$ python -q
>>> import numpy as np
>>> import numpy.linalg as la
>>> np.set_printoptions(suppress=True, linewidth=120)
>>> arr = np.loadtxt("block11.csv", delimiter=",")
>>> print(arr)
[[-14.   1.  -9.  -7.  -8.   2.  -9. -12. -11.]
 [ -6.   9.  -1.   1.   0.  10.  -1.  -4.  -3.]
 [ -6.   9.  -1.   1.   0.  10.  -1.  -4.  -3.]
 [ -4.  11.   1.   3.   2.  12.   1.  -2.  -1.]
 [-15.   0. -10.  -8.  -9.   1. -10. -13. -12.]
 [ -3.  12.   2.   4.   3.  13.   2.  -1.   0.]
 [ -2.  13.   3.   5.   4.  14.   3.   0.   1.]
 [ -2.  13.   3.   5.   4.  14.   3.   0.   1.]
 [ -4.  11.   1.   3.   2.  12.   1.  -2.  -1.]]
>>> # rank 2
>>> f = np.array([7, -5])
>>> print(np.convolve(arr[1], f))
[-42.  93. -52.  12.  -5.  70. -57. -23.  -1.  15.]
>>> print(np.correlate(arr[1], arr[6], "full"))
[ -6.   9. -19. -56.  99.   5.  36. -26. 265. -14.  -4. -35.  95. -60. -59. -31.   6.]
>>> print(np.cross(arr[1, :3], arr[6, :3]))
[ 40.  20. -60.]
>>> rng = np.random.default_rng(407)
>>> lab = rng.permutation(9)
>>> print(lab)
[5 2 1 8 4 3 0 6 7]
>>> other = arr[lab][:, lab]
>>> print(np.allclose(other, arr))
False
>>> print(np.round(np.sort(np.abs(la.eigvals(other))), 3) + 0)
[ 0.     0.     0.     0.     0.     0.     0.    20.822 23.822]
>>> print(np.diag(other))
[ 13.  -1.   9.  -1.  -9.   3. -14.   3.   0.]
>>> print(round(float(la.det(other)), 3), round(float(la.det(arr[lab])), 3))
0.0 0.0
>>> print(np.trace(other))
3.0
